$ python3 -q
>>> import numpy as np
>>> np.set_printoptions(precision=2, suppress=True, linewidth=200, sign=" ")
>>> M = np.array([[2, 1, 2],
...     [0, 0, 0],
...     [0, 0, 0],
...     [5, 2, 5],
...     [1, 3, 2],
...     [3, 1, 3],
...     [0, 0, 0],
...     [3, 1, 3],
...     [3, 1, 3],
...     [1, 3, 2],
...     [3, 1, 3],
...     [2, 1, 2],
...     [5, 2, 5],
...     [2, 1, 2],
...     [0, 0, 0],
...     [0, 0, 0],
...     [5, 2, 5],
...     [0, 0, 0],
...     [0, 0, 0]])
>>> x0 = np.array([1, -1, 0])
>>> print(np.linalg.norm(M @ x0) <= np.linalg.norm(M, 2) * np.linalg.norm(x0) + 1e-9)
True
>>> print((M * x0).sum(axis=1))
[ 1  0  0  3 -2  2  0  2  2 -2  2  1  3  1  0  0  3  0  0]
>>> print(M * x0)
[[ 2 -1  0]
 [ 0  0  0]
 [ 0  0  0]
 [ 5 -2  0]
 [ 1 -3  0]
 [ 3 -1  0]
 [ 0  0  0]
 [ 3 -1  0]
 [ 3 -1  0]
 [ 1 -3  0]
 [ 3 -1  0]
 [ 2 -1  0]
 [ 5 -2  0]
 [ 2 -1  0]
 [ 0  0  0]
 [ 0  0  0]
 [ 5 -2  0]
 [ 0  0  0]
 [ 0  0  0]]
>>> print(M @ np.ones(3))
[  5.   0.   0.  12.   6.   7.   0.   7.   7.   6.   7.   5.  12.   5.   0.   0.  12.   0.   0.]
>>> print(np.einsum("ij,j->i", M, x0))
[ 1  0  0  3 -2  2  0  2  2 -2  2  1  3  1  0  0  3  0  0]
>>> print(round(np.linalg.norm(M, 2) / np.linalg.norm(M), 2))
0.98
>>> arr = np.load("a.npy")
>>> print(arr)
[[ 1 -2  4]
 [ 1 -1  1]
 [ 1  0  0]]
>>> O, Rm = np.linalg.qr(arr)
>>> print(np.allclose(Rm.T @ Rm, arr.T @ arr))
True
>>> print(np.round(O @ Rm, 2) + 0)
[[ 1. -2.  4.]
 [ 1. -1.  1.]
 [ 1.  0.  0.]]
>>> print(O.round(2) + 0)
[[-0.58  0.71  0.41]
 [-0.58  0.   -0.82]
 [-0.58 -0.71  0.41]]
>>> print(np.round(O.T @ O, 2) + 0)
[[ 1.  0.  0.]
 [ 0.  1.  0.]
 [ 0.  0.  1.]]
>>> rng = np.random.default_rng(647268)
>>> labels = rng.integers(0, 2, 3)
>>> W0 = np.triu((labels[:, None] == labels) & (rng.random((3, 3)) < 0.8), 1).astype(int)
>>> W0 += W0.T
>>> print(W0)
[[ 0  0  0]
 [ 0  0  0]
 [ 0  0  0]]
>>> t = np.radians(135)
>>> Rm = np.eye(3)
>>> Rm[0, 0] = Rm[2, 2] = np.cos(t)
>>> Rm[0, 2], Rm[2, 0] = -np.sin(t), np.sin(t)
>>> print(Rm)
[[-0.71  0.   -0.71]
 [ 0.    1.    0.  ]
 [ 0.71  0.   -0.71]]
>>> other = arr @ Rm.T
>>> print(np.abs(other - arr).max(axis=0))
[ 4.54  0.    6.12]
>>> print(np.allclose(np.linalg.norm(arr, axis=1), np.linalg.norm(other, axis=1)))
True
>>> print(round(np.linalg.det(Rm), 2), round(np.trace(Rm), 2))
1.0 -0.41
